>>> import numpy as np
>>> from numpy import linalg as LA
>>> np.set_printoptions(precision=2, suppress=True, linewidth=160, floatmode="fixed")
>>> m1 = np.arange(64).reshape(8, 8) + -1
>>> m1
array([[-1,  0,  1,  2,  3,  4,  5,  6],
       [ 7,  8,  9, 10, 11, 12, 13, 14],
       [15, 16, 17, 18, 19, 20, 21, 22],
       [23, 24, 25, 26, 27, 28, 29, 30],
       [31, 32, 33, 34, 35, 36, 37, 38],
       [39, 40, 41, 42, 43, 44, 45, 46],
       [47, 48, 49, 50, 51, 52, 53, 54],
       [55, 56, 57, 58, 59, 60, 61, 62]])
>>> rng = np.random.default_rng(82964)
>>> M2 = m1 + rng.integers(-2, 3, (8, 2)) @ rng.integers(-2, 3, (2, 8))
>>> M2
array([[ 1,  2,  2,  2,  6,  9,  9,  0],
       [ 5,  6, 10,  8, 10, 11, 11, 16],
       [11, 12, 18, 15, 16, 16, 16, 28],
       [19, 20, 27, 22, 25, 26, 25, 34],
       [35, 36, 30, 39, 36, 36, 40, 36],
       [43, 44, 40, 45, 46, 48, 50, 40],
       [49, 50, 49, 51, 53, 55, 56, 50],
       [55, 56, 58, 57, 60, 62, 62, 60]])
>>> M2 - m1
array([[ 2,  2,  1,  0,  3,  5,  4, -6],
       [-2, -2,  1, -2, -1, -1, -2,  2],
       [-4, -4,  1, -3, -3, -4, -5,  6],
       [-4, -4,  2, -4, -2, -2, -4,  4],
       [ 4,  4, -3,  5,  1,  0,  3, -2],
       [ 4,  4, -1,  3,  3,  4,  5, -6],
       [ 2,  2,  0,  1,  2,  3,  3, -4],
       [ 0,  0,  1, -1,  1,  2,  1, -2]])
>>> np.round(LA.svd(M2 - m1, compute_uv=False), 2) + 0
array([23.24,  8.05,  0.00,  0.00,  0.00,  0.00,  0.00,  0.00])
>>> np.round(np.sort(np.abs(LA.eigvals(M2))), 2) + 0
array([  0.00,   0.00,   0.00,   0.00,   3.49,   7.17,  12.47, 255.80])
>>> (M2 + M2.T) / 2
array([[ 1.00,  3.50,  6.50, 10.50, 20.50, 26.00, 29.00, 27.50],
       [ 3.50,  6.00, 11.00, 14.00, 23.00, 27.50, 30.50, 36.00],
       [ 6.50, 11.00, 18.00, 21.00, 23.00, 28.00, 32.50, 43.00],
       [10.50, 14.00, 21.00, 22.00, 32.00, 35.50, 38.00, 45.50],
       [20.50, 23.00, 23.00, 32.00, 36.00, 41.00, 46.50, 48.00],
       [26.00, 27.50, 28.00, 35.50, 41.00, 48.00, 52.50, 51.00],
       [29.00, 30.50, 32.50, 38.00, 46.50, 52.50, 56.00, 56.00],
       [27.50, 36.00, 43.00, 45.50, 48.00, 51.00, 56.00, 60.00]])
>>> M2 @ M2
array([[ 1109,  1140,  1093,  1190,  1215,  1258,  1307,  1182],
       [ 2539,  2616,  2673,  2742,  2859,  2964,  3029,  2958],
       [ 4126,  4258,  4399,  4474,  4689,  4869,  4966,  4902],
       [ 5922,  6120,  6305,  6445,  6757,  7026,  7181,  7054],
       [ 8034,  8322,  8591,  8782,  9257,  9661,  9878,  9638],
       [ 9882, 10238, 10531, 10812, 11377, 11871, 12156, 11830],
       [11521, 11934, 12291, 12603, 13259, 13829, 14156, 13814],
       [13160, 13630, 14051, 14394, 15141, 15787, 16156, 15798]])
>>> LA.determinant(M2)
Traceback (most recent call last):
  File "<python-input-13>", line 1, in <module>
    LA.determinant(M2)
    ^^^^^^^^^^^^^^
AttributeError: module 'numpy.linalg' has no attribute 'determinant'
>>> (M2 - M2.T) / 2
array([[  0.00,  -1.50,  -4.50,  -8.50, -14.50, -17.00, -20.00, -27.50],
       [  1.50,   0.00,  -1.00,  -6.00, -13.00, -16.50, -19.50, -20.00],
       [  4.50,   1.00,   0.00,  -6.00,  -7.00, -12.00, -16.50, -15.00],
       [  8.50,   6.00,   6.00,   0.00,  -7.00,  -9.50, -13.00, -11.50],
       [ 14.50,  13.00,   7.00,   7.00,   0.00,  -5.00,  -6.50, -12.00],
       [ 17.00,  16.50,  12.00,   9.50,   5.00,   0.00,  -2.50, -11.00],
       [ 20.00,  19.50,  16.50,  13.00,   6.50,   2.50,   0.00,  -6.00],
       [ 27.50,  20.00,  15.00,  11.50,  12.00,  11.00,   6.00,   0.00]])
>>> np.allclose(M2 @ M2.T, M2.T @ M2)
False
>>> np.allclose(M2, M2.T)
False
>>> round(float(np.abs(LA.eigvals(M2)).max()), 2)
255.8
